>>> import numpy as np
>>> import numpy.linalg as la
>>> np.set_printoptions(precision=2, suppress=True, linewidth=160, floatmode="fixed")
>>> rnd = lambda a: np.round(a, 2) + 0
>>> F = np.load("out11.npy")
>>> F
array([[ 0.52,  0.00, -0.04, -0.76,  0.52, -0.60,  0.60, -1.08, -0.16,  0.28],
       [-0.39,  0.00,  0.03,  0.57, -0.39,  0.45, -0.45,  0.81,  0.12, -0.21],
       [ 0.00,  0.00,  0.00,  0.00,  0.00,  0.00,  0.00,  0.00,  0.00,  0.00],
       [ 0.65,  0.00, -0.05, -0.95,  0.65, -0.75,  0.75, -1.35, -0.20,  0.35],
       [-1.30,  0.00,  0.10,  1.90, -1.30,  1.50, -1.50,  2.70,  0.40, -0.70],
       [ 0.00,  0.00,  0.00,  0.00,  0.00,  0.00,  0.00,  0.00,  0.00,  0.00],
       [ 0.65,  0.00, -0.05, -0.95,  0.65, -0.75,  0.75, -1.35, -0.20,  0.35],
       [-0.13,  0.00,  0.01,  0.19, -0.13,  0.15, -0.15,  0.27,  0.04, -0.07],
       [ 1.95,  0.00, -0.15, -2.85,  1.95, -2.25,  2.25, -4.05, -0.60,  1.05]])
>>> # rows 2 and 5 are equal
>>> la.matrix_rank(F, rtol=0.1)
np.int64(1)
>>> rnd(la.norm(F, 2) / la.norm(F))
np.float64(1.0)
>>> rank = la.matrix_rank(F)
>>> rank
np.int64(1)
>>> null = la.svd(F)[2][rank:].T
>>> np.allclose(F @ null, 0)
True
>>> [int(la.matrix_rank(np.delete(F, i, axis=0))) for i in range(9)]
[1, 1, 1, 1, 1, 1, 1, 1, 1]
>>> [int(la.matrix_rank(F[:, :j + 1])) for j in range(10)]
[1, 1, 1, 1, 1, 1, 1, 1, 1, 1]
>>> rnd(null @ null.T)
array([[ 0.91,  0.00,  0.01,  0.13, -0.09,  0.10, -0.10,  0.18,  0.03, -0.05],
       [ 0.00,  1.00,  0.00,  0.00,  0.00,  0.00,  0.00,  0.00,  0.00,  0.00],
       [ 0.01,  0.00,  1.00, -0.01,  0.01, -0.01,  0.01, -0.01,  0.00,  0.00],
       [ 0.13,  0.00, -0.01,  0.81,  0.13, -0.15,  0.15, -0.26, -0.04,  0.07],
       [-0.09,  0.00,  0.01,  0.13,  0.91,  0.10, -0.10,  0.18,  0.03, -0.05],
       [ 0.10,  0.00, -0.01, -0.15,  0.10,  0.88,  0.12, -0.21, -0.03,  0.05],
       [-0.10,  0.00,  0.01,  0.15, -0.10,  0.12,  0.88,  0.21,  0.03, -0.05],
       [ 0.18,  0.00, -0.01, -0.26,  0.18, -0.21,  0.21,  0.62, -0.06,  0.10],
       [ 0.03,  0.00,  0.00, -0.04,  0.03, -0.03,  0.03, -0.06,  0.99,  0.01],
       [-0.05,  0.00,  0.00,  0.07, -0.05,  0.05, -0.05,  0.10,  0.01,  0.97]])
